In [1]: import numpy as np

In [2]: import numpy.linalg as la

In [3]: np.set_printoptions(precision=2, suppress=True, linewidth=200, floatmode="fixed")

In [4]: K = np.load("arr.npy")

In [5]: K
Out[5]: 
array([[ 0,  0, -2],
       [ 0,  0,  1],
       [ 2, -1,  0]])

In [6]: Y = np.array([[1, 0], [2, 2], [0, 2]])

In [7]: la.matrix_rank(np.vstack([K, Y.T]))
Out[7]: np.int64(3)

In [8]: np.vstack([K, Y.T]).shape
Out[8]: (5, 3)

In [9]: W0 = np.load("dump.npy")

In [10]: W0
Out[10]: 
array([[1, 2],
       [2, 4]])

In [11]: Uu, sig, Vh = la.svd(W0, full_matrices=False)

In [12]: np.round(Vh @ Vh.T, 2) + 0
Out[12]: 
array([[1.00, 0.00],
       [0.00, 1.00]])

In [13]: np.abs(Uu[:, 0]).round(6).argmax()
Out[13]: np.int64(1)

In [14]: (sig > 1e-8).sum()
Out[14]: np.int64(1)

In [15]: Uu.shape, sig.shape, Vh.shape
Out[15]: ((2, 2), (2,), (2, 2))

In [16]: round(la.norm(W0, 2) / la.norm(W0), 2)
Out[16]: np.float64(1.0)

In [17]: la.cond(W0) > 100
Out[17]: np.True_

In [18]: vals, V = la.eigh(W0)

In [19]: V @ np.diag(vals) @ V.T
Out[19]: 
array([[1.00, 2.00],
       [2.00, 4.00]])

In [20]: vals
Out[20]: array([0.00, 5.00])

In [21]: np.round(V.T @ V, 2) + 0
Out[21]: 
array([[1.00, 0.00],
       [0.00, 1.00]])

In [22]: vals.sum(), np.trace(W0)
Out[22]: (np.float64(5.0), np.int64(5))

In [23]: np.round(la.svd(W0, compute_uv=False), 2) + 0
Out[23]: array([5.00, 0.00])

In [24]: (vals > 1e-8).sum(), (vals < -1e-8).sum()
Out[24]: (np.int64(1), np.int64(0))

In [25]: vals, V = la.eigh(W0)

In [26]: x = np.array([2, 3])

In [27]: (np.sign(V[:, -1].round(6)) == np.sign(V[0, -1].round(6))).astype(int)
Out[27]: array([1, 1])

In [28]: np.abs(W0).sum(axis=1).max(), np.abs(vals).max()
Out[28]: (np.int64(6), np.float64(5.0))

In [29]: arr = np.array([[-1, -1, -1, -1],
    ...:     [-1, -2, -2, -2],
    ...:     [-1, -2, -3, -3],
    ...:     [-1, -2, -3, -4]])

In [30]: arr
Out[30]: 
array([[-1, -1, -1, -1],
       [-1, -2, -2, -2],
       [-1, -2, -3, -3],
       [-1, -2, -3, -4]])

In [31]: cov = arr.T @ arr

In [32]: la.svd(arr, compute_uv=False) ** 2
Out[32]: array([68.74,  1.00,  0.18,  0.08])

In [33]: la.matrix_rank(cov)
Out[33]: np.int64(4)

In [34]: (arr @ arr.T).shape
Out[34]: (4, 4)

In [35]: la.eigvalsh(cov)[::-1]
Out[35]: array([68.74,  1.00,  0.18,  0.08])

In [36]: np.trace(cov), (arr ** 2).sum()
Out[36]: (np.int64(70), np.int64(70))

In [37]: J = np.load("case6.npy")

In [38]: J
Out[38]: 
array([[0, 0, 0, 2],
       [3, 0, 0, 0],
       [0, 0, 0, 0],
       [0, 0, 0, 0]])

In [39]: cov = J.T @ J

In [40]: (J @ J.T).shape
Out[40]: (4, 4)

In [41]: cov
Out[41]: 
array([[9, 0, 0, 0],
       [0, 0, 0, 0],
       [0, 0, 0, 0],
       [0, 0, 0, 4]])

In [42]: Uu, sig, Vh = la.svd(cov)

In [43]: sig
Out[43]: array([9.00, 4.00, 0.00, 0.00])

In [44]: Y = Uu[:, :2] @ np.diag(sig[:2]) @ Vh[:2]

In [45]: round(la.norm(cov - Y, 2), 2), sig[2]
Out[45]: (np.float64(0.0), np.float64(0.0))

In [46]: np.abs(cov - Y).max()
Out[46]: np.float64(0.0)

In [47]: np.round(la.norm(cov - Y) / la.norm(cov), 2)
Out[47]: np.float64(0.0)

In [48]: Y
Out[48]: 
array([[9.00, 0.00, 0.00, 0.00],
       [0.00, 0.00, 0.00, 0.00],
       [0.00, 0.00, 0.00, 0.00],
       [0.00, 0.00, 0.00, 4.00]])

In [49]: F = np.load("m.npy")

In [50]: F
Out[50]: 
array([[0, 5, 0, 5],
       [0, 4, 0, 4],
       [0, 5, 0, 5],
       [0, 4, 0, 4]])

In [51]: x = np.array([4, 8, -9, -8])

In [52]: la.norm(F @ x) <= la.norm(F, 2) * la.norm(x) + 1e-9
Out[52]: np.True_

In [53]: F @ np.eye(4)[3]
Out[53]: array([5.00, 4.00, 5.00, 4.00])

In [54]: Uu, sig, Vh = la.svd(F)

In [55]: V = Vh[:(sig > 1e-8).sum()]

In [56]: rng = np.random.default_rng(8658)

In [57]: x = F[1] + -1 * F[0] + rng.integers(2) * np.eye(4)[3]

In [58]: x
Out[58]: array([ 0.00, -1.00,  0.00, -1.00])

In [59]: la.matrix_rank(np.vstack([F, x]))
Out[59]: np.int64(1)

In [60]: np.allclose(V.T @ V @ x, x)
Out[60]: True
